>>> import numpy as np
>>> np.set_printoptions(precision=2, suppress=True, linewidth=100, legacy="1.25")
>>> E = np.cumsum(np.array([[2, 5, 4],
...     [5, 0, 5],
...     [5, 2, 2],
...     [0, 3, 3],
...     [5, 3, 1],
...     [5, 2, 3],
...     [0, 5, 4],
...     [4, 4, 4],
...     [2, 2, 2],
...     [1, 2, 3],
...     [5, 0, 0]]), axis=0)
>>> E
array([[ 2,  5,  4],
       [ 7,  5,  9],
       [12,  7, 11],
       [12, 10, 14],
       [17, 13, 15],
       [22, 15, 18],
       [22, 20, 22],
       [26, 24, 26],
       [28, 26, 28],
       [29, 28, 31],
       [34, 28, 31]])
>>> D = np.linalg.norm(E[:, None] - E[None], axis=-1)
>>> D.mean(axis=1).argmax()
0
>>> np.flatnonzero(D[5] < D.mean() / 2)
array([4, 5, 6])
>>> D.shape
(11, 11)
>>> W = np.array([[-4, -3], [2, 3], [2, -3]])
>>> b = np.array([0, -2])
>>> H = np.maximum(E @ W + b, 0)
>>> H
array([[10,  0],
       [ 0,  0],
       [ 0,  0],
       [ 0,  0],
       [ 0,  0],
       [ 0,  0],
       [ 0,  0],
       [ 0,  0],
       [ 0,  0],
       [ 2,  0],
       [ 0,  0]])
>>> np.linalg.matrix_rank(H)
1
>>> W2 = np.array([[1, 1, 1], [0, 1, 2]])
>>> (H @ W2).round(6).argmax(axis=1)
array([0, 0, 0, 0, 0, 0, 0, 0, 0, 0, 0])
>>> W2 = E[[1, 10]].astype(float)
>>> for _ in range(4):
...     lab = np.linalg.norm(E[:, None] - W2, axis=-1).argmin(axis=1)
...     W2 = np.array([E[lab == j].mean(axis=0) for j in range(2)])
... 
>>> lab
array([0, 0, 0, 0, 0, 0, 1, 1, 1, 1, 1])
>>> np.bincount(lab)
array([6, 5])
>>> np.argsort(-np.linalg.norm(E, axis=0).round(6), kind="stable")[:3]
array([0, 2, 1])
>>> np.abs(np.linalg.svd(E)[2][-1])
array([0.3 , 0.54, 0.79])
>>> [round(float(x), 2) for x in np.linalg.svd(E, compute_uv=False)[:3]]
[116.83, 5.91, 3.57]
>>> round(np.log10(np.linalg.cond(E)))
2
>>> cov = np.cov(E, rowvar=False)
>>> np.argwhere(np.triu(np.abs(np.corrcoef(E.T)) > 0.8, 1))
array([[0, 1],
       [0, 2],
       [1, 2]])
>>> np.argsort(-E.std(axis=0).round(6), kind="stable")
array([0, 2, 1])
>>> E.std(axis=0)
array([9.57, 8.71, 8.83])
>>> cov.shape
(3, 3)
>>> np.median(E, axis=0)
array([22., 15., 18.])
